>>> import numpy as np
>>> import numpy.linalg as la
>>> np.set_printoptions(suppress=True, linewidth=100)
>>> tidy = lambda a: np.round(a, 2) + 0
>>> arr = np.load("case14.npy")
>>> tidy(arr)
array([[ 0.56, -0.5 , -0.02, -0.01],
       [-0.5 ,  0.44, -0.03, -0.01],
       [-0.02, -0.03,  1.  ,  0.  ],
       [-0.01, -0.01,  0.  ,  1.  ]])
>>> # symmetric, so the eigenvalues are real
>>> x0 = np.array([-2, 3, -2, 2])
>>> tidy(np.eye(4) - arr)
array([[0.44, 0.5 , 0.02, 0.01],
       [0.5 , 0.56, 0.03, 0.01],
       [0.02, 0.03, 0.  , 0.  ],
       [0.01, 0.01, 0.  , 0.  ]])
>>> np.trace(arr)
np.float64(3.0)
>>> print(tidy(arr @ x0))
[-2.58  2.33 -2.03  1.99]
>>> Uu, sv, Vt = la.svd(arr)
>>> V = Vt[:(sv > 1e-8).sum()]
>>> rng = np.random.default_rng(838)
>>> x0 = arr[2] + 4 * arr[3] + rng.integers(2) * np.eye(4)[2]
>>> tidy(x0)
array([-0.05, -0.06,  1.  ,  4.  ])
>>> tidy(la.norm(x0 - V.T @ V @ x0))
np.float64(0.0)
>>> print(tidy(np.diag(V.T @ V)))
[0.56 0.44 1.   1.  ]
>>> evals, V = la.eigh(arr)
>>> tidy(la.svd(arr, compute_uv=False))
array([1., 1., 1., 0.])
>>> evals.sum(), np.trace(arr)
(np.float64(3.0), np.float64(3.0))
>>> tidy(np.trace(la.pinv(arr) @ arr))
np.float64(3.0)
>>> tidy(arr @ la.pinv(arr) @ arr)
array([[ 0.56, -0.5 , -0.02, -0.01],
       [-0.5 ,  0.44, -0.03, -0.01],
       [-0.02, -0.03,  1.  ,  0.  ],
       [-0.01, -0.01,  0.  ,  1.  ]])
>>> x0 = np.array([-2, 0, 0, -1])
>>> print(tidy((arr * x0).sum(axis=1)))
[-1.12  1.    0.05 -0.99]
>>> tidy(np.einsum("ij,j->i", arr, x0))
array([-1.12,  1.  ,  0.05, -0.99])
>>> print(np.sign((arr @ x0).round(6)))
[-1.  1.  1. -1.]
